$ python3 -q
>>> import numpy as np
>>> import numpy.linalg as la
>>> np.set_printoptions(precision=2, suppress=True, linewidth=100, legacy="1.25")
>>> rnd = lambda a: np.round(a, 2) + 0
>>> out = np.array([[2, 3, 1, 0, 5],
...     [4, 3, 1, 2, 3],
...     [0, 0, 3, 2, 5],
...     [3, 1, 4, 4, 3],
...     [5, 0, 4, 3, 0]])
>>> arr = out + out.T
>>> print(arr)
[[ 4  7  1  3 10]
 [ 7  6  1  3  3]
 [ 1  1  6  6  9]
 [ 3  3  6  8  6]
 [10  3  9  6  0]]
>>> # equal to its transpose
>>> print(rnd(la.eigvalsh(arr).min()))
-11.09
>>> print([round(float(la.det(arr[:i, :i])), 2) + 0 for i in range(1, 6)])
[4.0, -25.0, -146.0, -196.0, 3002.0]
>>> U, sig, VT = la.svd(arr, full_matrices=False)
>>> print(np.abs(U[:, 0]).round(6).argmax())
4
>>> print((sig > 1e-8).sum())
5
>>> print(rnd(np.cumsum(sig ** 2) / np.sum(sig ** 2)))
[0.75 0.9  0.99 1.   1.  ]
>>> print(rnd(np.sqrt((sig ** 2).sum())), rnd(la.norm(arr)))
28.53 28.53
>>> print(rnd(VT @ VT.T))
[[1. 0. 0. 0. 0.]
 [0. 1. 0. 0. 0.]
 [0. 0. 1. 0. 0.]
 [0. 0. 0. 1. 0.]
 [0. 0. 0. 0. 1.]]
>>> evals, evecs = la.eig(arr)
>>> print(rnd(np.sort(la.eigvals(arr.T))))
[-11.09  -0.56   2.28   8.65  24.71]
>>> print(rnd(evals))
[ 24.71 -11.09   8.65  -0.56   2.28]
>>> T = np.stack([arr, 2 * arr, arr[::-1]])
>>> print(rnd(la.det(T)))
[ 3002. 96064.  3002.]
>>> print(T.sum(axis=0))
[[22 24 12 15 30]
 [24 21  9 17 15]
 [ 4  4 24 24 36]
 [16 15 19 27 21]
 [34 16 28 21 10]]
>>> print(rnd(la.norm(T, axis=(1, 2))))
[28.53 57.06 28.53]
>>> print(la.matrix_rank(T))
[5 5 5]
>>> M = np.maximum(np.array([[1, 5],
...     [2, 5],
...     [2, 4],
...     [1, 5],
...     [5, 0],
...     [5, 4],
...     [5, 4],
...     [3, 5],
...     [3, 1],
...     [4, 5],
...     [0, 1],
...     [0, 3],
...     [1, 2],
...     [0, 2],
...     [1, 2],
...     [4, 3],
...     [2, 1],
...     [1, 2],
...     [3, 2],
...     [5, 4],
...     [5, 5],
...     [0, 5],
...     [0, 1],
...     [0, 1],
...     [2, 3],
...     [1, 1],
...     [1, 0],
...     [5, 0],
...     [1, 1],
...     [0, 2],
...     [5, 2],
...     [1, 1],
...     [3, 5],
...     [0, 0],
...     [1, 1]]) @ np.array([[2, 5, 7], [6, 3, 1]]) + np.array([9, 1, 5]), 0)
>>> print(M)
[[41 21 17]
 [43 26 24]
 [37 23 23]
 [41 21 17]
 [19 26 40]
 [43 38 44]
 [43 38 44]
 [45 31 31]
 [21 19 27]
 [47 36 38]
 [15  4  6]
 [27 10  8]
 [23 12 14]
 [21  7  7]
 [23 12 14]
 [35 30 36]
 [19 14 20]
 [23 12 14]
 [27 22 28]
 [43 38 44]
 [49 41 45]
 [39 16 10]
 [15  4  6]
 [15  4  6]
 [31 20 22]
 [17  9 13]
 [11  6 12]
 [19 26 40]
 [17  9 13]
 [21  7  7]
 [31 32 42]
 [17  9 13]
 [45 31 31]
 [ 9  1  5]
 [17  9 13]]
>>> # row 3 repeats row 0
>>> print(np.abs(M).max())
49
>>> print(np.unravel_index(np.abs(M).argmax(), M.shape))
(20, 0)
>>> G = np.cov(M, rowvar=False)
>>> print(G.shape)
(3, 3)
>>> print(rnd(np.polyfit(M[:, 2], M[:, 1], 1)))
[0.83 0.69]
>>> print(rnd(np.corrcoef(M.T)))
[[1.   0.85 0.63]
 [0.85 1.   0.95]
 [0.63 0.95 1.  ]]
>>> print(rnd(la.eigvalsh(G)[::-1]))
[409.26  59.9    0.  ]
>>> cent = M[[29, 14]].astype(float)
>>> for _ in range(3):
...     idx = la.norm(M[:, None] - cent, axis=-1).argmin(axis=1)
...     cent = np.array([M[idx == j].mean(axis=0) for j in range(2)])
... 
>>> print(idx)
[1 1 1 1 1 1 1 1 1 1 0 0 0 0 0 1 0 0 1 1 1 0 0 0 1 0 0 1 0 0 1 0 1 0 0]
>>> print(rnd(cent))
[[19.35  8.53 10.65]
 [36.67 28.83 32.94]]
>>> print(rnd(cent[1] - cent[0]))
[17.31 20.3  22.3 ]
>>> print(np.bincount(idx))
[17 18]
>>> out = np.array([[-2, 2, 2, -1, -2, 0, -1, -1, 0, -1, -2, 2, -1],
...     [-2, -2, 0, 1, 0, -1, 0, 1, 0, 2, 1, 1, 1],
...     [1, 2, 0, -2, -2, 0, 1, 2, 0, 0, 1, 0, 1],
...     [2, -2, 0, 2, -1, -1, -1, 1, -1, -2, -1, -1, -2],
...     [0, -2, 1, -1, -2, 2, 0, 0, 1, -1, 0, -1, 2],
...     [0, -2, -1, -1, 2, 0, -2, 0, 0, 0, 2, 0, -2],
...     [1, -1, 2, -2, -1, 1, 1, -1, 1, -2, 0, 0, -2],
...     [-2, 0, 1, -2, 1, 1, 1, 1, 2, 2, 2, 0, -2],
...     [2, -2, -2, -1, -2, -1, 0, -2, -2, 2, -1, -1, -1],
...     [2, 0, 2, 1, 2, 1, 0, -1, 0, 0, 2, 1, -2],
...     [2, -2, 0, 1, 0, -1, -2, 0, -1, 1, 2, 1, 1],
...     [0, -1, -2, 0, -2, 2, 0, -2, -1, 0, 0, -1, -2],
...     [0, 1, 2, 2, -2, 0, 1, 1, 2, 2, 2, -1, 0]])
>>> K = out + out.T
>>> print(K)
[[-4  0  3  1 -2  0  0 -3  2  1  0  2 -1]
 [ 0 -4  2 -1 -2 -3 -1  1 -2  2 -1  0  2]
 [ 3  2  0 -2 -1 -1  3  3 -2  2  1 -2  3]
 [ 1 -1 -2  4 -2 -2 -3 -1 -2 -1  0 -1  0]
 [-2 -2 -1 -2 -4  4 -1  1 -1  1  0 -3  0]
 [ 0 -3 -1 -2  4  0 -1  1 -1  1  1  2 -2]
 [ 0 -1  3 -3 -1 -1  2  0  1 -2 -2  0 -1]
 [-3  1  3 -1  1  1  0  2  0  1  2 -2 -1]
 [ 2 -2 -2 -2 -1 -1  1  0 -4  2 -2 -2  1]
 [ 1  2  2 -1  1  1 -2  1  2  0  3  1  0]
 [ 0 -1  1  0  0  1 -2  2 -2  3  4  1  3]
 [ 2  0 -2 -1 -3  2  0 -2 -2  1  1 -2 -3]
 [-1  2  3  0  0 -2 -1 -1  1  0  3 -3  0]]
>>> G = K.T @ K
>>> print(np.diag(G))
[49 49 59 46 58 43 35 36 48 31 50 45 39]
>>> evals, evecs = la.eigh(arr)
>>> print(rnd(np.abs(evecs[:, -1])))
[0.45 0.35 0.44 0.48 0.5 ]
>>> print(rnd(evals))
[-11.09  -0.56   2.28   8.65  24.71]
>>> print(rnd(evecs.T @ arr @ evecs))
[[-11.09   0.     0.     0.     0.  ]
 [  0.    -0.56   0.     0.     0.  ]
 [  0.     0.     2.28   0.     0.  ]
 [  0.     0.     0.     8.65   0.  ]
 [  0.     0.     0.     0.    24.71]]
>>> print(rnd(la.eigvalsh(arr @ arr)))
[  0.31   5.19  74.88 122.93 610.69]
>>> print((evals > 1e-8).sum(), (evals < -1e-8).sum())
3 2
>>> print(np.abs(evecs[:, -1]).round(6).argmax())
4
>>> print(rnd(la.svd(arr, compute_uv=False)))
[24.71 11.09  8.65  2.28  0.56]
>>> print(np.all(la.eigvalsh(K) > 0))
False
>>> print(rnd(la.eigvalsh(K).min()))
-11.85
>>> X = np.load("a.npy")
>>> print(X)
[[-0.5   1.59  0.4   1.2   1.3  -0.3   0.3  -0.3 ]
 [-0.4   1.15 -0.5   0.6   0.8   1.3   1.2   1.2 ]
 [ 0.2  -0.64 -0.7   0.1  -0.6  -2.   -0.3  -0.3 ]
 [ 0.8  -2.41 -0.3  -0.5  -2.1  -0.5  -0.6   1.4 ]
 [ 1.1  -3.34  0.8   1.5  -0.3  -0.5   2.   -0.2 ]
 [ 2.5  -7.58 -1.6   0.8   0.1  -0.4   0.6  -1.  ]
 [-0.8   2.34  1.1  -0.5   0.   -1.1   0.4   2.5 ]
 [-1.4   4.29 -0.7  -0.1   0.7   0.2   0.    1.  ]
 [-1.    3.05 -0.5  -0.5   1.1  -1.2   1.   -0.2 ]
 [ 1.   -3.01 -0.7  -2.2  -0.7   2.    0.2  -0.6 ]
 [-1.3   3.95 -0.3   1.4   0.2  -0.3   1.7   1.2 ]
 [-0.4   1.17 -1.6   1.1  -0.5   1.6   0.7   0.3 ]
 [ 1.3  -3.93  0.7   2.1  -0.3  -0.5  -0.4   1.5 ]
 [-0.2   0.6  -0.9  -1.    0.3  -0.2   1.2   0.4 ]
 [-1.2   3.57  0.5   0.7   1.7   1.   -0.1   2.6 ]
 [ 1.4  -4.26 -1.3  -0.5   0.6   1.1  -1.2  -0.5 ]
 [-0.3   0.81 -1.4   1.6   1.4   2.1   0.    1.  ]
 [-0.3   0.94 -0.4  -0.4  -0.9   0.1   0.7  -0.6 ]
 [ 1.4  -4.31  0.6   0.    3.    0.3  -0.4  -0.1 ]
 [ 1.   -2.95  0.    0.3  -1.3   1.   -2.7   1.2 ]
 [-1.1   3.3   0.5   0.9  -1.1   0.2   1.3   0.2 ]
 [ 1.2  -3.61  0.5   0.6  -0.3  -0.2  -0.9   0.7 ]
 [ 1.8  -5.3   0.   -1.6  -0.4   1.1   0.    0.  ]
 [ 0.9  -2.66 -1.1   1.5  -1.9   1.1   1.2   0.4 ]
 [ 0.4  -1.23  0.1  -1.1   0.9  -0.6   1.4  -1.5 ]
 [-0.1   0.24 -0.4   0.1   1.    0.2   1.   -0.2 ]
 [-0.6   1.85 -0.9   0.1  -0.8   0.3   0.1  -1.  ]
 [-0.8   2.39  0.3   0.7   0.6  -1.3   0.6   0.  ]
 [ 1.4  -4.21 -0.3   0.5   0.4  -1.    0.8   0.5 ]
 [ 0.5  -1.53 -1.7  -0.2  -1.   -1.3  -0.5   1.  ]
 [-1.2   3.57  0.2   0.9  -1.   -2.5   2.   -0.1 ]
 [ 1.6  -4.81  0.9   0.1  -1.8   0.5   0.2  -0.8 ]
 [ 0.9  -2.71 -0.3  -0.2  -0.4   1.2  -0.7   1.  ]
 [ 0.2  -0.6  -1.4   0.2   1.3   1.    1.9   1.2 ]
 [ 1.3  -3.87  0.7   0.4  -0.7  -0.9  -0.4  -0.7 ]
 [-0.3   0.92 -0.7  -1.1   2.4  -1.    0.2   1.2 ]
 [-2.    6.    0.2   1.4   0.1  -0.5  -0.5   1.1 ]
 [ 1.8  -5.43 -0.8   0.   -0.6  -1.1  -0.1   0.8 ]
 [-0.2   0.54  0.5   0.6   0.4   0.6   0.2   0.5 ]
 [ 0.6  -1.86 -1.3   0.3   2.1  -1.7  -0.2   0.8 ]
 [-0.7   2.18  0.3  -1.6  -1.5  -2.7   0.   -0.4 ]]
>>> cen = X - X.mean(axis=0)
>>> U, sig, VT = la.svd(cen, full_matrices=False)
>>> print(rnd((sig ** 2).sum() ** 2 / (sig ** 4).sum()))
2.09
>>> print(rnd(sig))
[21.84  7.88  7.01  6.32  6.13  4.59  4.18  0.09]
>>> print((np.sign(U[:, 0]) == np.sign(U[0, 0])).astype(int))
[1 1 0 0 0 0 1 1 1 0 1 1 0 1 1 0 1 1 0 0 1 0 0 0 0 1 1 1 0 0 1 0 0 1 0 1 1 0 1 0 1]
